In [1]: import numpy as np

In [2]: np.set_printoptions(precision=1, suppress=True, linewidth=160)

In [3]: rnd = lambda a: np.round(a, 1) + 0

In [4]: arr = np.loadtxt("data.csv", delimiter=",")

In [5]: rnd(arr)
Out[5]: 
array([[ -9.1,  -7.5, -15.7,  18.8],
       [ -6.8,  -4.7, -12.7,  15.3],
       [ -3.9,  -1.6,  -9. ,  10.9],
       [ -2.4,  -0.1,  -7.1,   8.5],
       [ -2.1,   0.1,  -6.6,   7.9],
       [ -1.9,   0.3,  -6.3,   7.6],
       [ -1.8,   0.4,  -6.2,   7.4],
       [ -1.5,   0.6,  -5.7,   6.9],
       [ -1.4,   0.7,  -5.6,   6.8],
       [ -1. ,   1. ,  -5. ,   6. ],
       [ -0.7,   1.2,  -4.6,   5.5],
       [  0.6,   1. ,  -1. ,   1.1],
       [  0.1,   0.1,  -0.1,   0.1],
       [  0.1,   0.1,  -0.1,   0.1],
       [ -0.5,  -0.4,   0.4,  -0.4],
       [ -1.7,  -0.9,   1.4,  -1.2],
       [ -1.7,  -0.9,   1.4,  -1.2],
       [ -3.9,  -0.1,   3.6,  -2.9],
       [ -4.4,   0.3,   4.2,  -3.3],
       [ -6. ,   2.6,   6.6,  -5.3],
       [ -6.1,   2.9,   6.9,  -5.5],
       [ -6.8,   4.6,   8.4,  -6.7],
       [ -7. ,   5.1,   8.9,  -7.1],
       [ -7.9,   7.9,  11.3,  -9. ]])

In [6]: gram = arr.T @ arr

In [7]: np.allclose(gram, gram.T)
Out[7]: True

In [8]: print(np.linalg.matrix_rank(gram))
3

In [9]: rnd(np.diag(gram))
Out[9]: array([ 440.1,  211.1, 1177.7, 1369.7])

In [10]: rnd(np.linalg.svd(arr, compute_uv=False) ** 2)
Out[10]: array([2646.4,  472.9,   79.3,    0. ])
